% ipython --no-banner

In [1]: import numpy as np

In [2]: from numpy import linalg as LA

In [3]: np.set_printoptions(precision=3, suppress=True, linewidth=160)

In [4]: sig = 5 * 0.5 ** np.arange(3)

In [5]: q, _ = LA.qr(np.array([[0.2, 0.2, -0.3], [1.3, -0.4, 0.2], [2.4, -1.3, 0.3]]))

In [6]: rng = np.random.default_rng(75)

In [7]: arr = rng.normal(size=(10, 3)) * sig @ q

In [8]: print(arr)
[[-0.511  3.736  4.212]
 [-0.792 -2.322 -0.602]
 [-3.453 -2.298 -0.407]
 [ 2.567  1.061 -0.325]
 [-1.657 -0.033 -1.794]
 [ 2.063  5.105  3.791]
 [ 1.079 -0.826 -0.636]
 [-2.342  1.358  3.154]
 [-1.7   -2.891 -1.132]
 [ 1.289  1.686  2.261]]

In [9]: f, g = arr[9], arr[5]

In [10]: print(np.round(f @ f, 3))
9.616

In [11]: pr = (f @ g) / (f @ f) * f

In [12]: print(g - pr)
[-0.596  1.628 -0.873]

In [13]: print(round((g - pr) @ f, 3))
-0.0

In [14]: print(pr)
[2.659 3.477 4.665]

In [15]: mat = np.load("case9.npy")

In [16]: print(mat)
[[0.143 0.429 0.429]
 [0.429 0.143 0.429]
 [0.333 0.333 0.333]]

In [17]: out = mat + rng.integers(-2, 3, (3, 1)) @ rng.integers(-2, 3, (1, 3))

In [18]: print(out)
[[ 4.143 -3.571  4.429]
 [-3.571  4.143 -3.571]
 [-1.667  2.333 -1.667]]

In [19]: print(np.round(LA.svd(out - mat, compute_uv=False), 3) + 0)
[10.392  0.     0.   ]

In [20]: print(np.abs(out - mat).sum(axis=1))
[12. 12.  6.]

In [21]: print(round(float(LA.det(2 * mat)), 3), round(LA.det(mat), 3))
0.218 0.027

In [22]: print(LA.eigvals(mat))
[ 1.    -0.286 -0.095]

In [23]: print(round(float(np.einsum("ij,ji->", mat, mat)), 3))
1.091

In [24]: print(np.round(LA.det(mat.T), 3))
0.027

In [25]: gram = mat.T @ mat

In [26]: print(LA.svd(mat, compute_uv=False) ** 2)
[1.018 0.082 0.009]

In [27]: print(np.diag(gram))
[0.315 0.315 0.478]

In [28]: print((mat @ mat.T).shape)
(3, 3)

In [29]: print(np.allclose(gram, gram.T))
True

In [30]: print(gram)
[[0.315 0.234 0.356]
 [0.234 0.315 0.356]
 [0.356 0.356 0.478]]

In [31]: vals, vecs = LA.eig(mat)

In [32]: print(vals)
[ 1.    -0.286 -0.095]

In [33]: print(np.sort(LA.eigvals(LA.inv(mat))))
[-10.5  -3.5   1. ]

In [34]: print(np.sort(LA.eigvals(mat.T)))
[-0.286 -0.095  1.   ]

In [35]: M = np.loadtxt("layer10.csv", delimiter=",")

In [36]: print(M)
[[0.474 0.474 0.158]
 [0.474 0.474 0.158]
 [0.158 0.158 0.053]]

In [37]: x0 = np.array([6, 6, 5])

In [38]: print(np.trace(M))
1.0

In [39]: print(M @ x0)
[6.474 6.474 2.158]

In [40]: print(np.eye(3) - M)
[[ 0.526 -0.474 -0.158]
 [-0.474  0.526 -0.158]
 [-0.158 -0.158  0.947]]

In [41]: print(round((x0 - M @ x0) @ (M @ x0), 3))
0.0

In [42]: print(LA.eigvalsh(2 * M - np.eye(3)))
[-1. -1.  1.]

In [43]: F = np.load("data.npy")

In [44]: print(F)
[[-0.007  0.011  0.019]
 [ 4.785  0.343 -2.741]
 [-3.171 -0.205  1.817]
 [-1.577 -0.134  0.964]
 [ 1.646  0.102 -0.856]
 [ 4.759  0.23  -2.655]
 [-4.797 -0.32   2.691]
 [-3.25  -0.13   1.746]
 [ 4.775  0.249 -2.728]
 [ 1.546  0.041 -0.867]
 [ 4.95   0.268 -2.738]
 [ 1.605  0.096 -0.917]
 [-4.788 -0.294  2.667]
 [ 0.058 -0.064  0.006]
 [ 3.169  0.108 -1.815]
 [ 1.59   0.142 -0.877]
 [ 1.595  0.128 -0.929]]

In [45]: labels = F[:, 2] > np.median(F[:, 2])

In [46]: f = F[labels].mean(axis=0) - F[~labels].mean(axis=0)

In [47]: print(labels.astype(int))
[1 0 1 1 1 0 1 1 0 0 0 0 1 1 0 0 0]

In [48]: print(f)
[-5.183 -0.308  2.939]

In [49]: x0 = np.array([0, 2, 2])

In [50]: h = np.maximum(F @ x0, 0)

In [51]: print(F * (h > 1e-9)[:, None])
[[-0.007  0.011  0.019]
 [ 0.     0.    -0.   ]
 [-3.171 -0.205  1.817]
 [-1.577 -0.134  0.964]
 [ 0.     0.    -0.   ]
 [ 0.     0.    -0.   ]
 [-4.797 -0.32   2.691]
 [-3.25  -0.13   1.746]
 [ 0.     0.    -0.   ]
 [ 0.     0.    -0.   ]
 [ 0.     0.    -0.   ]
 [ 0.     0.    -0.   ]
 [-4.788 -0.294  2.667]
 [ 0.    -0.     0.   ]
 [ 0.     0.    -0.   ]
 [ 0.     0.    -0.   ]
 [ 0.     0.    -0.   ]]

In [52]: print(F.T @ h)
[-68.817  -4.216  38.521]

In [53]: print(np.tanh(F @ x0))
[ 0.06  -1.     0.997  0.93  -0.907 -1.     1.     0.997 -1.    -0.929 -1.    -0.928  1.    -0.115 -0.998 -0.9   -0.922]

In [54]: labels = rng.permutation(3)

In [55]: out = arr[:, labels] * rng.choice([-1, 1], 3)

In [56]: print(out)
[[ 4.212  3.736 -0.511]
 [-0.602 -2.322 -0.792]
 [-0.407 -2.298 -3.453]
 [-0.325  1.061  2.567]
 [-1.794 -0.033 -1.657]
 [ 3.791  5.105  2.063]
 [-0.636 -0.826  1.079]
 [ 3.154  1.358 -2.342]
 [-1.132 -2.891 -1.7  ]
 [ 2.261  1.686  1.289]]

In [57]: U, _, Vt = LA.svd(arr.T @ out)

In [58]: print(np.round(LA.lstsq(arr, out)[0], 3) + 0)
[[0. 0. 1.]
 [0. 1. 0.]
 [1. 0. 0.]]

In [59]: print(labels)
[2 1 0]

In [60]: proj = F @ LA.solve(F.T @ F, F.T)

In [61]: print(np.round(np.trace(proj), 3))
3.0

In [62]: print(np.round(LA.eigvalsh(proj), 3) + 0)
[0. 0. 0. 0. 0. 0. 0. 0. 0. 0. 0. 0. 0. 0. 1. 1. 1.]
